$ python3 -q
>>> import numpy as np
>>> from numpy import linalg as LA
>>> np.set_printoptions(suppress=True, linewidth=200)
>>> other = np.array([[3, -3]])
>>> J = np.block([[np.zeros((1, 1)), other], [other.T, np.zeros((2, 2))]])
>>> J
array([[ 0.,  3., -3.],
       [ 3.,  0.,  0.],
       [-3.,  0.,  0.]])
>>> # symmetric
>>> ev, vecs = LA.eigh(J)
>>> x = np.array([0, 4, -4])
>>> np.round(LA.eigvalsh(J[1:, 1:]), 2)
array([0., 0.])
>>> x @ J @ x / (x @ x), round(float(ev[0]), 2), np.round(ev[-1], 2)
(np.float64(0.0), -4.24, np.float64(4.24))
>>> np.abs(J).sum(axis=1).max(), np.round(np.abs(ev).max(), 2)
(np.float64(6.0), np.float64(4.24))
>>> x @ J @ x
np.float64(0.0)
>>> Uu, sigma, VT = LA.svd(J, full_matrices=False)
>>> round(float(np.sqrt((sigma ** 2).sum())), 2), round(LA.norm(J), 2)
(6.0, np.float64(6.0))
>>> sigma.round(2) + 0
array([4.24, 4.24, 0.  ])
>>> np.round(VT @ VT.T, 2) + 0
array([[1., 0., 0.],
       [0., 1., 0.],
       [0., 0., 1.]])
>>> data = np.load("data.npy")
>>> data
array([[-10.95,   1.5 , -17.35],
       [-10.29,   1.51, -16.51],
       [ -8.15,   1.5 , -13.8 ],
       [ -3.33,   1.06,  -7.46],
       [ -2.5 ,   0.89,  -6.29],
       [ -1.29,   0.55,  -4.47],
       [  0.14,  -0.22,  -0.97],
       [  0.1 ,  -0.16,  -0.44],
       [  0.08,  -0.14,  -0.34],
       [  0.04,  -0.08,  -0.17],
       [ -0.12,   0.28,   0.46],
       [ -0.02,   5.29,   5.38],
       [  0.25,   6.46,   6.51],
       [  0.7 ,   8.05,   8.05],
       [  1.7 ,  10.97,  10.99],
       [  1.92,  11.52,  11.56],
       [  2.54,  13.05,  13.15],
       [  4.83,  18.  ,  18.44],
       [  4.93,  18.2 ,  18.65],
       [  5.12,  18.58,  19.07],
       [  8.84,  25.44,  26.77],
       [ 10.96,  29.02,  30.91]])
>>> Xc = data - data.mean(axis=0)
>>> Uu, sigma, VT = LA.svd(Xc, full_matrices=False)
>>> np.abs(VT[0]).argmax()
np.int64(2)
>>> np.round(np.abs(VT[-1]), 2)
array([0.84, 0.24, 0.48])
>>> sigma.round(2)
array([75.6 , 16.74,  4.05])
>>> np.round(sigma ** 2 / (sigma ** 2).sum(), 2) + 0
array([0.95, 0.05, 0.  ])
>>> (np.sign(Uu[:, 0]) == np.sign(Uu[0, 0])).astype(int)
array([1, 1, 1, 1, 1, 1, 1, 1, 1, 1, 1, 1, 0, 0, 0, 0, 0, 0, 0, 0, 0, 0])
>>> round((sigma ** 2).sum() ** 2 / (sigma ** 4).sum(), 2)
np.float64(1.1)
>>> np.round(VT[0] * np.sign(VT[0, np.abs(VT[0]).argmax()]), 2)
array([0.3 , 0.52, 0.8 ])
>>> np.abs(Uu[:, 0]).argmax()
np.int64(21)
>>> np.round(Xc.mean(axis=0), 2) + 0
array([0., 0., 0.])
>>> np.searchsorted(np.cumsum(sigma ** 2) / (sigma ** 2).sum(), 0.9) + 1
np.int64(1)
>>> Uu, sigma, VT = LA.svd(data, full_matrices=False)
>>> Uu.shape, sigma.shape, VT.shape
((22, 3), (3,), (3, 3))
>>> np.round(VT @ VT.T, 2) + 0
array([[1., 0., 0.],
       [0., 1., 0.],
       [0., 0., 1.]])
>>> np.round(np.cumsum(sigma ** 2) / np.sum(sigma ** 2), 2)
array([0.92, 1.  , 1.  ])
>>> np.round(Uu.T @ Uu, 2) + 0
array([[1., 0., 0.],
       [0., 1., 0.],
       [0., 0., 1.]])
>>> np.round(np.abs(VT[0]), 2)
array([0.25, 0.61, 0.75])
>>> round(float(np.sqrt((sigma ** 2).sum())), 2), np.round(LA.norm(data), 2)
(88.44, np.float64(88.44))
>>> sigma.round(2)
array([84.61, 25.42,  4.06])
>>> (sigma > 1e-8).sum()
np.int64(3)
>>> other = np.c_[data[:, :2] @ np.array([[-2, -2], [1, 0]]), np.array([0, 2, 1, 2, 3, 3, 1, 0, 0, 2, 1, 3, 1, 3, 2, 3, 1, 2, 3, 2, 2, 3])]
>>> other.round(2)
array([[ 23.4 ,  21.9 ,   0.  ],
       [ 22.09,  20.58,   2.  ],
       [ 17.8 ,  16.3 ,   1.  ],
       [  7.72,   6.66,   2.  ],
       [  5.89,   5.  ,   3.  ],
       [  3.13,   2.58,   3.  ],
       [ -0.5 ,  -0.28,   1.  ],
       [ -0.36,  -0.2 ,   0.  ],
       [ -0.3 ,  -0.16,   0.  ],
       [ -0.16,  -0.08,   2.  ],
       [  0.52,   0.24,   1.  ],
       [  5.33,   0.04,   3.  ],
       [  5.96,  -0.5 ,   1.  ],
       [  6.65,  -1.4 ,   3.  ],
       [  7.57,  -3.4 ,   2.  ],
       [  7.68,  -3.84,   3.  ],
       [  7.97,  -5.08,   1.  ],
       [  8.34,  -9.66,   2.  ],
       [  8.34,  -9.86,   3.  ],
       [  8.34, -10.24,   2.  ],
       [  7.76, -17.68,   2.  ],
       [  7.1 , -21.92,   3.  ]])
>>> np.round(LA.norm(other - data @ LA.lstsq(data, other)[0], axis=0), 2) + 0
array([0.  , 0.  , 6.07])
>>> LA.matrix_rank(other)
np.int64(3)
>>> LA.matrix_rank(np.c_[data, other])
np.int64(4)
